$ python3 -q
>>> import numpy as np
>>> from numpy import linalg as LA
>>> np.set_printoptions(precision=2, suppress=True, linewidth=160)
>>> rnd = lambda a: np.round(a, 2) + 0
>>> W0 = np.load("x.npy")
>>> print(W0)
[[5. 1. 0.]
 [0. 5. 1.]
 [0. 0. 5.]]
>>> print(rnd(LA.eigvals(W0)))
[5. 5. 5.]
>>> print(rnd(LA.det(2 * W0)), rnd(LA.det(W0)))
1000.0 125.0
>>> print(np.kron(np.eye(2, dtype=int), W0))
[[5. 1. 0. 0. 0. 0.]
 [0. 5. 1. 0. 0. 0.]
 [0. 0. 5. 0. 0. 0.]
 [0. 0. 0. 5. 1. 0.]
 [0. 0. 0. 0. 5. 1.]
 [0. 0. 0. 0. 0. 5.]]
>>> print(rnd(LA.det(W0[::-1])))
-125.0
>>> print(np.poly(W0))
[   1.  -15.   75. -125.]
>>> print(np.einsum("ii->", W0))
15.0
>>> print(np.einsum("ij,ji->", W0, W0))
75.0
>>> print(rnd(LA.det(W0.T)))
125.0
>>> w, V = LA.eig(W0)
>>> print(rnd(np.sort(LA.eigvals(LA.inv(W0)))))
[0.2 0.2 0.2]
>>> print(W0 @ V[:, 0] - w[0] * V[:, 0])
[0. 0. 0.]
>>> print(w)
[5. 5. 5.]
>>> arr = np.load("case0.npy")
>>> print(arr)
[[ 2 -4 -1 -3]
 [-1  0  4 -5]
 [-3 -3  5  2]
 [ 3 -4 -5  2]]
>>> print(LA.matrix_rank(arr, rtol=0.1))
3
>>> print(LA.cond(arr) > 100)
True
>>> print(rnd(LA.norm(arr, 2) / LA.norm(arr)))
0.74
>>> print(np.argsort(-LA.norm(arr, axis=0).round(6), kind="stable")[:3])
[2 3 1]
>>> print([round(float(x), 2) for x in LA.svd(arr, compute_uv=False)[:3]])
[9.73, 6.5, 6.01]
>>> data = np.load("test19.npy")
>>> print(data)
[[-1 -2  0 -1]
 [-1 -2  0 -1]
 [ 2  4  0  2]
 [ 1  2  0  1]]
>>> print(LA.cond(data) > 100)
True
>>> print(LA.matrix_rank(data, rtol=0.1))
1
>>> rng = np.random.default_rng(561)
>>> lab = rng.permutation(4)
>>> print(lab)
[1 0 2 3]
>>> Y = data[lab][:, lab]
>>> print(np.allclose(Y, data))
False
>>> print(np.diag(Y))
[-2 -1  0  1]
>>> print(Y)
[[-2 -1  0 -1]
 [-2 -1  0 -1]
 [ 4  2  0  2]
 [ 2  1  0  1]]
>>> E = np.load("layer7.npy")
>>> print(E)
[[-5.  1.  4. -3.]
 [ 0. -2. -5. -5.]
 [-4.  3. -2.  4.]
 [ 0.  0.  0.  0.]]
>>> U, sig, vt = LA.svd(E)
>>> print(np.argmax(sig[:-1] / (sig[1:] + 1e-6)) + 1)
3
>>> Y = U[:, :3] @ np.diag(sig[:3]) @ vt[:3]
>>> print(LA.matrix_rank(Y))
3
>>> print(rnd(LA.norm(E - Y) / LA.norm(E)))
0.0
>>> print(rnd(np.abs(E - Y).max()))
0.0
>>> proj = np.triu(np.array([[-2, -2, -3, 0], [3, -2, 0, -1], [3, 1, -2, -3], [2, 3, -2, 2]]), 1) + np.eye(4)
>>> Y = proj @ arr @ LA.inv(proj)
>>> print(np.trace(Y), np.trace(arr))
9.0 9
>>> print(proj @ arr - arr @ proj)
[[ 11.  13. -17.  -3.]
 [ -3.   2.   2.  10.]
 [ -9.   6.   6.   6.]
 [  0.   6.   9. -19.]]
>>> print(rnd(np.poly(Y)))
[  1.  -9.  28. 106.   0.]
>>> print(LA.matrix_rank(Y))
3
>>> print(Y)
[[ 13.  31.  15.  77.]
 [ -4.  -4.  -3. -20.]
 [-12. -15. -16. -67.]
 [  3.   2.   4.  16.]]
